% ipython --no-banner

In [1]: import numpy as np

In [2]: np.set_printoptions(precision=2, suppress=True, linewidth=200, legacy="1.25")

In [3]: def rd(a):
   ...:     return np.round(a, 2) + 0
   ...: 

In [4]: F = np.load("layer9.npy")

In [5]: F
Out[5]: 
array([[ 1.1, -0.4, -1.2, -0.1,  0.3,  0.6, -1.1, -0.2,  0.7],
       [-0.7,  0.9, -1.1,  0.6, -0.2, -0.6, -0.9,  0.4, -0.5],
       [ 0.4, -1.2,  0.3,  0.3, -0.1,  2.3,  1.1, -0.6,  1.2],
       [ 0. , -1.9,  0.8,  0.1, -3.5,  0.7,  0.3,  0.8,  0.5],
       [-0.1, -0.3, -0.9,  0.4,  0.5, -0.8, -0.1, -0.7, -0.7],
       [-0.5, -0.1, -0.1, -0.4,  1. ,  0.9,  1.4, -0.3,  0.8]])

In [6]: r0 = np.array([2, -2])

In [7]: rd(np.cross(F[0, :3], F[3, :3]))
Out[7]: array([-2.6 , -0.88, -2.09])

In [8]: rd(np.convolve(F[0], r0))
Out[8]: array([ 2.2, -3. , -1.6,  2.2,  0.8,  0.6, -3.4,  1.8,  1.8, -1.4])

In [9]: x0 = np.array([1, 1, 1, 0, 3, 1, 1, 1, 3])

In [10]: a = np.maximum(F @ x0, 0)

In [11]: rd(np.maximum(F @ (3 * x0), 0))
Out[11]: array([ 5.4,  0. , 16.8,  0. ,  0. , 20.1])

In [12]: rd(np.maximum(F @ x0, 0) - np.maximum(-F @ x0, 0))
Out[12]: array([ 1.8, -4.1,  5.6, -8.3, -3.5,  6.7])

In [13]: np.flatnonzero(a > 1e-9)
Out[13]: array([0, 2, 5])

In [14]: blk = np.stack([F, 2 * F, F[::-1]])

In [15]: rd(np.linalg.norm(blk, axis=(1, 2)))
Out[15]: array([ 6.74, 13.48,  6.74])

In [16]: (blk @ F.T).shape
Out[16]: (3, 6, 6)

In [17]: r0, v = F[5], F[4]

In [18]: r0 @ r0
Out[18]: 4.93

In [19]: rd(r0 @ v)
Out[19]: -0.7

In [20]: pr = (r0 @ v) / (r0 @ r0) * r0

In [21]: rd(np.linalg.norm(r0 + v) ** 2 + np.linalg.norm(r0 - v) ** 2)
Out[21]: 15.76

In [22]: np.linalg.matrix_rank(np.outer(r0, v))
Out[22]: 1

In [23]: arr = np.load("test14.npy")

In [24]: arr
Out[24]: 
array([[ 0, -6,  9,  0],
       [ 0,  4, -6,  0],
       [ 0,  2, -3,  0],
       [ 0,  6, -9,  0],
       [ 0, -2,  3,  0],
       [ 0, -4,  6,  0],
       [ 0,  0,  0,  0],
       [ 0, -2,  3,  0],
       [ 0, -4,  6,  0],
       [ 0, -2,  3,  0]])

In [25]: left, sig, vt = np.linalg.svd(arr)

In [26]: V = vt[:(sig > 1e-8).sum()]

In [27]: rng = np.random.default_rng(308394)

In [28]: x0 = arr[3] + -2 * arr[8] + rng.integers(2) * np.eye(4)[2]

In [29]: x0
Out[29]: array([  0.,  14., -20.,   0.])

In [30]: rd(np.diag(V.T @ V))
Out[30]: array([0.  , 0.31, 0.69, 0.  ])

In [31]: rd(np.linalg.norm(x0 - V.T @ V @ x0))
Out[31]: 0.55

In [32]: O, _ = np.linalg.qr(np.array([[0.7, 0.2, 0.3, 1.5, 0.6, 0.4, -0.2, -0.8, 0.4, -1.2],
    ...:     [0.4, 1.0, 0.6, -0.5, -1.6, 0.1, 1.2, -0.4, 0.1, -0.4],
    ...:     [0.1, 0.6, 0.7, 1.8, 1.3, 1.8, 0.6, 0.1, -0.9, 1.1],
    ...:     [-0.2, 0.2, -1.1, 0.5, 0.8, -0.6, -0.3, -0.3, 1.4, 0.8],
    ...:     [-1.0, 0.1, 0.7, 0.7, -0.3, -1.0, 2.5, 0.7, 0.1, 0.2],
    ...:     [0.2, -0.9, 1.8, 0.8, 0.8, 0.1, 1.4, -0.8, 0.1, 0.2],
    ...:     [0.9, 0.5, -0.8, -0.4, -1.0, -0.1, -1.0, 0.9, -1.8, 0.1],
    ...:     [-1.5, 2.0, -1.1, 1.5, -1.6, -0.3, 1.1, 1.5, -0.1, -0.3],
    ...:     [-1.1, 0.9, 0.0, 2.1, 0.1, -0.3, 1.8, -0.4, 0.4, 0.3],
    ...:     [1.3, -1.0, 3.0, -0.1, -0.7, 0.3, -0.9, -0.7, 1.2, 0.7]]))

In [33]: J = O[:, :6]

In [34]: rd(J)
Out[34]: 
array([[-0.25, -0.26, -0.05, -0.58, -0.21, -0.15],
       [-0.14, -0.52, -0.31,  0.48,  0.27, -0.46],
       [-0.04, -0.28, -0.3 , -0.4 ,  0.67,  0.26],
       [ 0.07, -0.03,  0.27, -0.3 ,  0.05, -0.62],
       [ 0.36,  0.21, -0.33,  0.09, -0.12, -0.43],
       [-0.07,  0.33, -0.36, -0.24, -0.06, -0.07],
       [-0.32, -0.44,  0.24, -0.05, -0.4 , -0.03],
       [ 0.54, -0.47, -0.16,  0.06, -0.34,  0.33],
       [ 0.4 , -0.1 , -0.26, -0.33, -0.15, -0.14],
       [-0.47,  0.1 , -0.59,  0.08, -0.34,  0.07]])

In [35]: Y = np.array([[1, 0, 0],
    ...:     [3, 3, 2],
    ...:     [-3, 0, 2],
    ...:     [0, 0, -1],
    ...:     [-3, 3, -3],
    ...:     [-2, 2, 0]])

In [36]: np.linalg.matrix_rank(np.vstack([J, Y.T]))
Out[36]: 6

In [37]: rd(np.einsum("ij->j", J))
Out[37]: array([ 0.07, -1.47, -1.84, -1.19, -0.64, -1.24])

In [38]: rd(np.einsum("ij,ij->i", J, J))
Out[38]: array([0.54, 0.9 , 0.84, 0.55, 0.49, 0.31, 0.52, 0.76, 0.39, 0.7 ])

In [39]: Y @ J
Traceback (most recent call last):
  Cell In[39], line 1
    Y @ J
ValueError: matmul: Input operand 1 has a mismatch in its core dimension 0, with gufunc signature (n?,k),(k,m?)->(n?,m?) (size 10 is different from 3)


In [40]: np.vstack([J, Y.T]).shape
Out[40]: (13, 6)

In [41]: P = J @ np.linalg.solve(J.T @ J, J.T)

In [42]: rd(np.diag(P))
Out[42]: array([0.54, 0.9 , 0.84, 0.55, 0.49, 0.31, 0.52, 0.76, 0.39, 0.7 ])

In [43]: rd(P)
Out[43]: 
array([[ 0.54, -0.08,  0.15,  0.23, -0.09,  0.11,  0.3 , -0.02,  0.19,  0.14],
       [-0.08,  0.9 ,  0.12,  0.08,  0.15, -0.15,  0.08,  0.  , -0.06,  0.11],
       [ 0.15,  0.12,  0.84, -0.08, -0.2 ,  0.06, -0.2 , -0.01,  0.09, -0.07],
       [ 0.23,  0.08, -0.08,  0.55,  0.16, -0.01,  0.07, -0.22,  0.13, -0.28],
       [-0.09,  0.15, -0.2 ,  0.16,  0.49,  0.17, -0.23,  0.06,  0.25,  0.06],
       [ 0.11, -0.15,  0.06, -0.01,  0.17,  0.31, -0.17, -0.15,  0.13,  0.28],
       [ 0.3 ,  0.08, -0.2 ,  0.07, -0.23, -0.17,  0.52,  0.11, -0.07,  0.1 ],
       [-0.02,  0.  , -0.01, -0.22,  0.06, -0.15,  0.11,  0.76,  0.3 , -0.06],
       [ 0.19, -0.06,  0.09,  0.13,  0.25,  0.13, -0.07,  0.3 ,  0.39, -0.02],
       [ 0.14,  0.11, -0.07, -0.28,  0.06,  0.28,  0.1 , -0.06, -0.02,  0.7 ]])

In [44]: np.linalg.matrix_rank(np.eye(10) - P)
Out[44]: 4

In [45]: rd(P @ J[:, 1])
Out[45]: array([-0.26, -0.52, -0.28, -0.03,  0.21,  0.33, -0.44, -0.47, -0.1 ,  0.1 ])

In [46]: Y = np.c_[J[:, :3] @ np.array([[0, 1, 3], [0, 0, 3], [2, 1, 0]]), np.array([0, -1, 0, 1, 3, 3, -1, 1, -2, -3])]

In [47]: rd(Y)
Out[47]: 
array([[-0.1 , -0.3 , -1.53,  0.  ],
       [-0.61, -0.45, -2.  , -1.  ],
       [-0.6 , -0.33, -0.94,  0.  ],
       [ 0.54,  0.34,  0.11,  1.  ],
       [-0.65,  0.03,  1.7 ,  3.  ],
       [-0.72, -0.43,  0.77,  3.  ],
       [ 0.49, -0.08, -2.28, -1.  ],
       [-0.33,  0.38,  0.21,  1.  ],
       [-0.53,  0.13,  0.87, -2.  ],
       [-1.18, -1.06, -1.11, -3.  ]])

In [48]: np.linalg.matrix_rank(Y)
Out[48]: 4

In [49]: np.allclose(arr[:-1].T @ np.linalg.lstsq(arr[:-1].T, arr[-1])[0], arr[-1])
Out[49]: True

In [50]: rd(np.trace(np.linalg.pinv(arr) @ arr))
Out[50]: 1.0

In [51]: try:
    ...:     np.linalg.inv(arr)
    ...: except np.linalg.LinAlgError as e:
    ...:     print("failed:", e)
    ...: 
failed: Last 2 dimensions of the array must be square

In [52]: np.unique(arr.round(6), axis=0).shape
Out[52]: (7, 4)

In [53]: rd(J @ J.T)
Out[53]: 
array([[ 0.54, -0.08,  0.15,  0.23, -0.09,  0.11,  0.3 , -0.02,  0.19,  0.14],
       [-0.08,  0.9 ,  0.12,  0.08,  0.15, -0.15,  0.08,  0.  , -0.06,  0.11],
       [ 0.15,  0.12,  0.84, -0.08, -0.2 ,  0.06, -0.2 , -0.01,  0.09, -0.07],
       [ 0.23,  0.08, -0.08,  0.55,  0.16, -0.01,  0.07, -0.22,  0.13, -0.28],
       [-0.09,  0.15, -0.2 ,  0.16,  0.49,  0.17, -0.23,  0.06,  0.25,  0.06],
       [ 0.11, -0.15,  0.06, -0.01,  0.17,  0.31, -0.17, -0.15,  0.13,  0.28],
       [ 0.3 ,  0.08, -0.2 ,  0.07, -0.23, -0.17,  0.52,  0.11, -0.07,  0.1 ],
       [-0.02,  0.  , -0.01, -0.22,  0.06, -0.15,  0.11,  0.76,  0.3 , -0.06],
       [ 0.19, -0.06,  0.09,  0.13,  0.25,  0.13, -0.07,  0.3 ,  0.39, -0.02],
       [ 0.14,  0.11, -0.07, -0.28,  0.06,  0.28,  0.1 , -0.06, -0.02,  0.7 ]])

In [54]: rd(np.linalg.svd(J, compute_uv=False))
Out[54]: array([1., 1., 1., 1., 1., 1.])

In [55]: rd(np.linalg.pinv(J))
Out[55]: 
array([[-0.25, -0.14, -0.04,  0.07,  0.36, -0.07, -0.32,  0.54,  0.4 , -0.47],
       [-0.26, -0.52, -0.28, -0.03,  0.21,  0.33, -0.44, -0.47, -0.1 ,  0.1 ],
       [-0.05, -0.31, -0.3 ,  0.27, -0.33, -0.36,  0.24, -0.16, -0.26, -0.59],
       [-0.58,  0.48, -0.4 , -0.3 ,  0.09, -0.24, -0.05,  0.06, -0.33,  0.08],
       [-0.21,  0.27,  0.67,  0.05, -0.12, -0.06, -0.4 , -0.34, -0.15, -0.34],
       [-0.15, -0.46,  0.26, -0.62, -0.43, -0.07, -0.03,  0.33, -0.14,  0.07]])

In [56]: rd(np.linalg.norm(J, axis=0))
Out[56]: array([1., 1., 1., 1., 1., 1.])

In [57]: rd(J.T @ J)
Out[57]: 
array([[1., 0., 0., 0., 0., 0.],
       [0., 1., 0., 0., 0., 0.],
       [0., 0., 1., 0., 0., 0.],
       [0., 0., 0., 1., 0., 0.],
       [0., 0., 0., 0., 1., 0.],
       [0., 0., 0., 0., 0., 1.]])

In [58]: W0 = np.triu(rng.random((5, 5)) < 0.5, 1).astype(int)

In [59]: W0 = W0 + W0.T

In [60]: W0
Out[60]: 
array([[0, 1, 1, 0, 1],
       [1, 0, 1, 1, 1],
       [1, 1, 0, 1, 1],
       [0, 1, 1, 0, 0],
       [1, 1, 1, 0, 0]])

In [61]: W0 @ W0
Out[61]: 
array([[3, 2, 2, 2, 2],
       [2, 4, 3, 1, 2],
       [2, 3, 4, 1, 2],
       [2, 1, 1, 2, 2],
       [2, 2, 2, 2, 3]])

In [62]: W0.sum(axis=0)
Out[62]: array([3, 4, 4, 2, 3])

In [63]: np.argwhere(np.triu(W0))
Out[63]: 
array([[0, 1],
       [0, 2],
       [0, 4],
       [1, 2],
       [1, 3],
       [1, 4],
       [2, 3],
       [2, 4]])

In [64]: np.trace(W0 @ W0 @ W0) // 6
Out[64]: 5

In [65]: low = np.diag(W0.sum(axis=1)) - W0

In [66]: (np.linalg.eigvalsh(low) < 1e-8).sum()
Out[66]: 1

In [67]: low @ np.ones(5)
Out[67]: array([0., 0., 0., 0., 0.])

In [68]: round(np.linalg.det(low[1:, 1:]))
Out[68]: 40
